$ ipython --no-banner

In [1]: import numpy as np

In [2]: import numpy.linalg as la

In [3]: np.set_printoptions(suppress=True, linewidth=160)

In [4]: basis = np.array([[0, 9, 9], [7, 2, 5]])

In [5]: rng = np.random.default_rng(4)

In [6]: K = rng.normal(size=(24, 2)) @ basis + np.array([1, 0, -2])

In [7]: K.round(2)
Out[7]: 
array([[ -0.22,  -6.22,  -8.74],
       [  5.61,  16.29,  16.27],
       [  0.96, -14.78, -16.8 ],
       [  2.04,  -5.31,  -6.87],
       [  2.69, -13.99, -15.26],
       [ 12.03,   5.27,   8.  ],
       [  4.57,   3.87,   3.4 ],
       [ 16.77,  -8.93,  -4.17],
       [  8.71, -15.04, -13.73],
       [ -5.16,  -4.73,  -9.37],
       [ -3.7 ,  -7.25, -11.27],
       [  0.23,   3.2 ,   0.87],
       [-11.81,   9.68,   2.2 ],
       [ -5.24,  -1.81,  -6.49],
       [-13.83,   2.75,  -5.61],
       [  2.47,  -2.67,  -4.04],
       [  7.9 , -11.39, -10.43],
       [  8.05,   3.62,   4.64],
       [ -5.86,   6.67,   1.73],
       [ -0.42,  -7.59, -10.2 ],
       [  6.96,   8.43,   8.99],
       [ -3.25,  -7.6 , -11.42],
       [ -3.09,  -8.35, -12.1 ],
       [  0.08,  -2.4 ,  -4.8 ]])

In [8]: proj = K @ la.solve(K.T @ K, K.T)

In [9]: np.round(la.eigvalsh(proj), 2) + 0
Out[9]: array([0., 0., 0., 0., 0., 0., 0., 0., 0., 0., 0., 0., 0., 0., 0., 0., 0., 0., 0., 0., 0., 1., 1., 1.])

In [10]: np.allclose(proj @ proj, proj)
Out[10]: True

In [11]: C2 = np.cov(K, rowvar=False)

In [12]: np.round(np.polyfit(K[:, 1], K[:, 0], 1), 2)
Out[12]: array([-0.12,  0.81])

In [13]: np.round(la.eigvalsh(C2)[::-1], 2) + 0
Out[13]: array([136.9 ,  55.46,   0.  ])

In [14]: np.round(np.corrcoef(K[:, 1], K[:, 0])[0, 1], 2)
Out[14]: np.float64(-0.14)

In [15]: np.argwhere(np.triu(np.abs(np.corrcoef(K.T)) > 0.8, 1))
Out[15]: array([[1, 2]])

In [16]: np.round(K.std(axis=0), 2)
Out[16]: array([6.99, 8.16, 8.3 ])

In [17]: def softmax(z):
    ...:     e = np.exp(z - z.max(axis=-1, keepdims=True))
    ...:     return e / e.sum(axis=-1, keepdims=True)
    ...: 

In [18]: np.round(softmax(K[1]), 2) + 0
Out[18]: array([0.  , 0.51, 0.49])

In [19]: np.round(softmax(10 * K[1]), 2) + 0
Out[19]: array([0.  , 0.56, 0.44])

In [20]: np.round(softmax(K[1] + 4), 2) + 0
Out[20]: array([0.  , 0.51, 0.49])

In [21]: S = K @ K.T / np.sqrt(3)

In [22]: softmax(S).round(6).argmax(axis=1)
Out[22]: array([ 2,  1,  2,  2,  2,  1,  1,  7,  8,  2,  2,  1, 12,  2, 14,  8,  8,  1, 12,  2,  1,  2,  2,  2])

In [23]: vec = np.array([2, 2, -2])

In [24]: target = K @ vec

In [25]: np.round(la.lstsq(K, target)[0], 2)
Out[25]: array([ 2.,  2., -2.])

In [26]: np.round(la.pinv(K) @ K, 2) + 0
Out[26]: 
array([[1., 0., 0.],
       [0., 1., 0.],
       [0., 0., 1.]])

In [27]: target = target + 0.3 * rng.normal(size=24)

In [28]: target.round(2)
Out[28]: 
array([  5.22,  11.12,   5.87,   7.33,   7.65,  18.49,  10.09,  24.25,  14.42,  -0.63,   0.52,   5.17,  -8.38,  -0.94, -10.63,   7.73,  13.88,  14.15,  -2.14,
         4.74,  12.58,   0.76,   1.94,   4.9 ])

In [29]: b, *_ = la.lstsq(K, target)

In [30]: b.round(2)
Out[30]: array([ 2.  ,  2.02, -2.02])

In [31]: round(float(la.norm(target - K @ b)), 2)
Out[31]: 1.3

In [32]: np.round(K.T @ (target - K @ b), 2) + 0
Out[32]: array([0., 0., 0.])
